In [1]: import numpy as np

In [2]: np.set_printoptions(precision=2, suppress=True, linewidth=200, legacy="1.25")

In [3]: W0 = np.loadtxt("m.csv", delimiter=",")

In [4]: W0
Out[4]: 
array([[-3., -2., -2., -3.,  0., -1., -2., -3., -2., -2.,  0.],
       [-2., -1., -1., -2.,  1.,  0., -1., -2., -1., -1.,  1.],
       [ 1.,  2.,  2.,  1.,  4.,  3.,  2.,  1.,  2.,  2.,  4.],
       [-1.,  0.,  0., -1.,  2.,  1.,  0., -1.,  0.,  0.,  2.],
       [-1.,  0.,  0., -1.,  2.,  1.,  0., -1.,  0.,  0.,  2.],
       [-2., -1., -1., -2.,  1.,  0., -1., -2., -1., -1.,  1.],
       [-3., -2., -2., -3.,  0., -1., -2., -3., -2., -2.,  0.],
       [-4., -3., -3., -4., -1., -2., -3., -4., -3., -3., -1.],
       [-3., -2., -2., -3.,  0., -1., -2., -3., -2., -2.,  0.],
       [-2., -1., -1., -2.,  1.,  0., -1., -2., -1., -1.,  1.],
       [ 2.,  3.,  3.,  2.,  5.,  4.,  3.,  2.,  3.,  3.,  5.],
       [ 1.,  2.,  2.,  1.,  4.,  3.,  2.,  1.,  2.,  2.,  4.],
       [ 1.,  2.,  2.,  1.,  4.,  3.,  2.,  1.,  2.,  2.,  4.],
       [-4., -3., -3., -4., -1., -2., -3., -4., -3., -3., -1.]])

In [5]: r0, g = W0[13], W0[4]

In [6]: r0 @ g
Out[6]: 6.0

In [7]: r0 @ r0
Out[7]: 99.0

In [8]: pr = (r0 @ g) / (r0 @ r0) * r0

In [9]: g - pr
Out[9]: array([-0.76,  0.18,  0.18, -0.76,  2.06,  1.12,  0.18, -0.76,  0.18,  0.18,  2.06])

In [10]: (g - pr) @ r0
Out[10]: 0.0

In [11]: np.outer(r0, g)
Out[11]: 
array([[ 4., -0., -0.,  4., -8., -4., -0.,  4., -0., -0., -8.],
       [ 3., -0., -0.,  3., -6., -3., -0.,  3., -0., -0., -6.],
       [ 3., -0., -0.,  3., -6., -3., -0.,  3., -0., -0., -6.],
       [ 4., -0., -0.,  4., -8., -4., -0.,  4., -0., -0., -8.],
       [ 1., -0., -0.,  1., -2., -1., -0.,  1., -0., -0., -2.],
       [ 2., -0., -0.,  2., -4., -2., -0.,  2., -0., -0., -4.],
       [ 3., -0., -0.,  3., -6., -3., -0.,  3., -0., -0., -6.],
       [ 4., -0., -0.,  4., -8., -4., -0.,  4., -0., -0., -8.],
       [ 3., -0., -0.,  3., -6., -3., -0.,  3., -0., -0., -6.],
       [ 3., -0., -0.,  3., -6., -3., -0.,  3., -0., -0., -6.],
       [ 1., -0., -0.,  1., -2., -1., -0.,  1., -0., -0., -2.]])

In [12]: round(float(np.linalg.norm(r0 + g) ** 2 + np.linalg.norm(r0 - g) ** 2), 2)
Out[12]: 222.0

In [13]: other = np.array([[2, -3, 1],
    ...:     [-3, -2, 2],
    ...:     [-3, 0, 2],
    ...:     [2, 0, -1],
    ...:     [0, -2, 3],
    ...:     [-3, 2, 3],
    ...:     [-3, 2, 1],
    ...:     [-2, 2, 3],
    ...:     [-1, 0, -1],
    ...:     [2, -1, -3],
    ...:     [3, 3, -3]])

In [14]: np.einsum("ij->j", W0)
Out[14]: array([-20.,  -6.,  -6., -20.,  22.,   8.,  -6., -20.,  -6.,  -6.,  22.])

In [15]: np.linalg.matrix_rank(W0 @ other)
Out[15]: 2

In [16]: np.einsum("ik,kj->ij", W0, other)
Out[16]: 
array([[ 13.,   3., -14.],
       [  7.,   4.,  -7.],
       [-11.,   7.,  14.],
       [  1.,   5.,   0.],
       [  1.,   5.,   0.],
       [  7.,   4.,  -7.],
       [ 13.,   3., -14.],
       [ 19.,   2., -21.],
       [ 13.,   3., -14.],
       [  7.,   4.,  -7.],
       [-17.,   8.,  21.],
       [-11.,   7.,  14.],
       [-11.,   7.,  14.],
       [ 19.,   2., -21.]])

In [17]: U, s, VT = np.linalg.svd(W0)

In [18]: s.round(2) + 0
Out[18]: array([24.06, 12.62,  0.  ,  0.  ,  0.  ,  0.  ,  0.  ,  0.  ,  0.  ,  0.  ,  0.  ])

In [19]: other = U[:, :2] @ np.diag(s[:2]) @ VT[:2]

In [20]: np.linalg.matrix_rank(W0, rtol=0.05)
Out[20]: 2

In [21]: np.linalg.matrix_rank(other)
Out[21]: 2

In [22]: round(np.abs(W0 - other).max(), 2)
Out[22]: 0.0

In [23]: np.round(np.linalg.norm(W0 - other, 2), 2), round(float(s[2]), 2)
Out[23]: (0.0, 0.0)

In [24]: m1 = np.array([[0.6, -0.6, 0.4, -1.9, 0.5, 1.9, 1.3, -0.3],
    ...:     [0.2, -1.1, 0.4, -0.1, -0.6, 0.0, 0.4, 1.1],
    ...:     [0.6, 0.1, -0.8, 0.1, 0.5, -0.9, 0.8, 0.5],
    ...:     [-0.7, -1.6, 0.3, 1.5, -0.7, 0.9, -1.4, -2.1],
    ...:     [-0.6, 0.9, 0.9, -0.2, -0.2, -0.9, -1.3, -1.4],
    ...:     [-0.5, -0.1, 0.2, 0.4, 0.0, 0.5, 1.3, 0.4],
    ...:     [0.8, 0.3, 0.5, 0.6, -0.8, 1.4, -0.2, 0.0],
    ...:     [-0.8, 0.3, 0.6, -0.8, 1.0, -1.0, 0.1, -0.6],
    ...:     [0.4, 1.8, 0.5, 0.5, 1.0, 1.3, -0.6, -0.7],
    ...:     [1.2, 0.7, -0.1, 0.8, -2.1, 0.8, -0.9, -0.5],
    ...:     [1.1, -0.2, 0.2, -0.2, 0.2, 1.4, -1.2, -0.4],
    ...:     [-0.4, -0.8, 0.2, 1.3, -0.6, 1.0, -0.9, -0.1]])

In [25]: m1
Out[25]: 
array([[ 0.6, -0.6,  0.4, -1.9,  0.5,  1.9,  1.3, -0.3],
       [ 0.2, -1.1,  0.4, -0.1, -0.6,  0. ,  0.4,  1.1],
       [ 0.6,  0.1, -0.8,  0.1,  0.5, -0.9,  0.8,  0.5],
       [-0.7, -1.6,  0.3,  1.5, -0.7,  0.9, -1.4, -2.1],
       [-0.6,  0.9,  0.9, -0.2, -0.2, -0.9, -1.3, -1.4],
       [-0.5, -0.1,  0.2,  0.4,  0. ,  0.5,  1.3,  0.4],
       [ 0.8,  0.3,  0.5,  0.6, -0.8,  1.4, -0.2,  0. ],
       [-0.8,  0.3,  0.6, -0.8,  1. , -1. ,  0.1, -0.6],
       [ 0.4,  1.8,  0.5,  0.5,  1. ,  1.3, -0.6, -0.7],
       [ 1.2,  0.7, -0.1,  0.8, -2.1,  0.8, -0.9, -0.5],
       [ 1.1, -0.2,  0.2, -0.2,  0.2,  1.4, -1.2, -0.4],
       [-0.4, -0.8,  0.2,  1.3, -0.6,  1. , -0.9, -0.1]])

In [26]: r0 = np.array([0, 0, -4])

In [27]: np.array([np.convolve(row, r0, "same") for row in m1])
Out[27]: 
array([[ 0. , -2.4,  2.4, -1.6,  7.6, -2. , -7.6, -5.2],
       [ 0. , -0.8,  4.4, -1.6,  0.4,  2.4,  0. , -1.6],
       [ 0. , -2.4, -0.4,  3.2, -0.4, -2. ,  3.6, -3.2],
       [ 0. ,  2.8,  6.4, -1.2, -6. ,  2.8, -3.6,  5.6],
       [ 0. ,  2.4, -3.6, -3.6,  0.8,  0.8,  3.6,  5.2],
       [ 0. ,  2. ,  0.4, -0.8, -1.6,  0. , -2. , -5.2],
       [ 0. , -3.2, -1.2, -2. , -2.4,  3.2, -5.6,  0.8],
       [ 0. ,  3.2, -1.2, -2.4,  3.2, -4. ,  4. , -0.4],
       [ 0. , -1.6, -7.2, -2. , -2. , -4. , -5.2,  2.4],
       [ 0. , -4.8, -2.8,  0.4, -3.2,  8.4, -3.2,  3.6],
       [ 0. , -4.4,  0.8, -0.8,  0.8, -0.8, -5.6,  4.8],
       [ 0. ,  1.6,  3.2, -0.8, -5.2,  2.4, -4. ,  3.6]])

In [28]: np.convolve(m1[11], r0)
Out[28]: array([ 0. ,  0. ,  1.6,  3.2, -0.8, -5.2,  2.4, -4. ,  3.6,  0.4])

In [29]: vec = np.array([-3, 2, -3, 0, 1, 1, 0, 3])

In [30]: target = m1 @ vec

In [31]: np.round(np.linalg.pinv(m1) @ m1, 2) + 0
Out[31]: 
array([[1., 0., 0., 0., 0., 0., 0., 0.],
       [0., 1., 0., 0., 0., 0., 0., 0.],
       [0., 0., 1., 0., 0., 0., 0., 0.],
       [0., 0., 0., 1., 0., 0., 0., 0.],
       [0., 0., 0., 0., 1., 0., 0., 0.],
       [0., 0., 0., 0., 0., 1., 0., 0.],
       [0., 0., 0., 0., 0., 0., 1., 0.],
       [0., 0., 0., 0., 0., 0., 0., 1.]])

In [32]: np.round(np.linalg.lstsq(m1, target)[0], 2) + 0
Out[32]: array([-3.,  2., -3.,  0.,  1.,  1.,  0.,  3.])

In [33]: rng = np.random.default_rng(4294)

In [34]: target = target + 0.1 * rng.normal(size=12)

In [35]: target
Out[35]: array([-2.5 , -1.34,  1.87, -8.  , -4.47,  2.44, -2.76, -0.6 ,  1.1 , -4.86, -3.92, -0.92])

In [36]: c, *_ = np.linalg.lstsq(m1, target)

In [37]: np.round(m1.T @ (target - m1 @ c), 2) + 0
Out[37]: array([0., 0., 0., 0., 0., 0., 0., 0.])

In [38]: c
Out[38]: array([-3.06,  1.97, -3.06, -0.04,  1.03,  1.05,  0.03,  2.96])

In [39]: round(np.linalg.norm(target - m1 @ c), 2)
Out[39]: 0.06

In [40]: c.round()
Out[40]: array([-3.,  2., -3., -0.,  1.,  1.,  0.,  3.])

In [41]: [round(float(np.linalg.norm(np.linalg.solve(m1.T @ m1 + lam * np.eye(8), m1.T @ target))), 2) for lam in (0, 1, 10, 100)]
Out[41]: [5.79, 3.42, 1.72, 0.42]

In [42]: other = np.c_[m1[:, :6] @ np.array([[-5, 5, -3, -2, 0, 2],
    ...:     [5, 0, 0, 2, 2, -1],
    ...:     [-4, -1, -1, -3, 4, -2],
    ...:     [4, 4, 1, -5, 2, -5],
    ...:     [-2, 2, 3, -3, 0, 5],
    ...:     [5, 5, -4, -5, 0, -4]]), np.array([3, 2, 2, 2, 3, 3, 0, 2, 1, 3, 2, 1])]

In [43]: other
Out[43]: 
array([[ -6.7,   5.5, -10.2,  -5.1,  -3.4,   5.4,   3. ],
       [ -7.3,  -1. ,  -2.9,  -1.5,  -0.8,  -1.8,   2. ],
       [ -4.4,   0.7,   4.2,   3.9,  -2.8,   8.3,   2. ],
       [  6.2,   5.3,  -2.4, -12.6,   1. , -15. ,   2. ],
       [ -1. ,  -9.6,   3.7,   6.4,   5. ,  -0.3,   3. ],
       [  5.3,   1.4,  -0.3,  -4.3,   1.4,  -5.3,   3. ],
       [  6.5,  11.3, -10.3, -10.1,   3.8, -12.3,   0. ],
       [ -7.1, -10.8,   8. ,   6.4,   1.4,   9.9,   2. ],
       [ 11.5,  12. ,  -3.4, -10.7,   6.6,  -4.7,   1. ],
       [  9.3,   9.1, -12.2,  -2.4,   2.6, -15.8,   3. ],
       [ -1.5,  11.9,  -8.7,  -9.8,   0. ,  -1.6,   2. ],
       [  8.6,   6.8,  -3.5, -11.1,   1.8, -13.9,   1. ]])

In [44]: np.linalg.matrix_rank(other)
Out[44]: 7

In [45]: np.linalg.matrix_rank(np.c_[m1, other])
Out[45]: 9

In [46]: np.round(np.linalg.norm(other - m1 @ np.linalg.lstsq(m1, other)[0], axis=0), 2) + 0
Out[46]: array([0.  , 0.  , 0.  , 0.  , 0.  , 0.  , 4.79])

In [47]: np.linalg.norm(np.linalg.qr(m1)[0].T @ other, axis=0) ** 2 / ((other ** 2).sum(axis=0) + 1e-12)
Out[47]: array([1.  , 1.  , 1.  , 1.  , 1.  , 1.  , 0.61])

In [48]: np.round(np.linalg.lstsq(m1, other[:, 0])[0], 2) + 0
Out[48]: array([-5.,  5., -4.,  4., -2.,  5.,  0.,  0.])

In [49]: A = np.loadtxt("block4.csv", delimiter=",")

In [50]: A
Out[50]: 
array([[18., 12.,  8.,  5.,  4.,  7.,  4.,  4., 13.,  8.,  9., 11., 10., 10., 18.,  4.],
       [12.,  8., 12., 10.,  4., 11.,  8.,  9.,  7.,  9.,  6.,  9.,  7.,  9.,  8.,  1.],
       [ 8., 12.,  4.,  9.,  7.,  7., 12.,  6., 17., 17.,  7., 16.,  7., 11.,  9.,  4.],
       [ 5., 10.,  9., 12.,  7.,  7.,  8., 15., 10.,  6.,  8., 11.,  6., 14., 12., 17.],
       [ 4.,  4.,  7.,  7.,  0.,  9., 11.,  8., 11., 14.,  4.,  6., 12., 15.,  6.,  6.],
       [ 7., 11.,  7.,  7.,  9., 14., 12.,  2.,  9.,  5., 11., 16.,  7., 13.,  7.,  2.],
       [ 4.,  8., 12.,  8., 11., 12., 18.,  4.,  1., 12., 17.,  9., 13.,  7.,  2., 11.],
       [ 4.,  9.,  6., 15.,  8.,  2.,  4.,  6., 11.,  8., 16., 14., 15.,  3.,  3.,  2.],
       [13.,  7., 17., 10., 11.,  9.,  1., 11., 14., 14.,  8., 17.,  9., 10.,  8., 10.],
       [ 8.,  9., 17.,  6., 14.,  5., 12.,  8., 14.,  8.,  9., 11., 17., 17., 14.,  3.],
       [ 9.,  6.,  7.,  8.,  4., 11., 17., 16.,  8.,  9.,  6.,  5., 15., 11.,  9.,  7.],
       [11.,  9., 16., 11.,  6., 16.,  9., 14., 17., 11.,  5.,  4., 12., 14.,  3., 13.],
       [10.,  7.,  7.,  6., 12.,  7., 13., 15.,  9., 17., 15., 12., 10.,  7., 10.,  9.],
       [10.,  9., 11., 14., 15., 13.,  7.,  3., 10., 17., 11., 14.,  7., 12.,  9., 11.],
       [18.,  8.,  9., 12.,  6.,  7.,  2.,  3.,  8., 14.,  9.,  3., 10.,  9.,  0., 10.],
       [ 4.,  1.,  4., 17.,  6.,  2., 11.,  2., 10.,  3.,  7., 13.,  9., 11., 10.,  4.]])

In [51]: r0 = np.array([2, 1, 0, 2, 2, -1, 3, 3, 2, -2, 0, 2, 1, 2, 0, 1])

In [52]: other = A + np.outer(r0, np.eye(16)[11])

In [53]: round(float(np.linalg.det(other) / np.linalg.det(A)), 2), round(float(1 + np.linalg.solve(A, r0)[11]), 2)
Out[53]: (0.95, 0.95)

In [54]: np.linalg.matrix_rank(np.linalg.inv(other) - np.linalg.inv(A), tol=1e-8)
Out[54]: 1
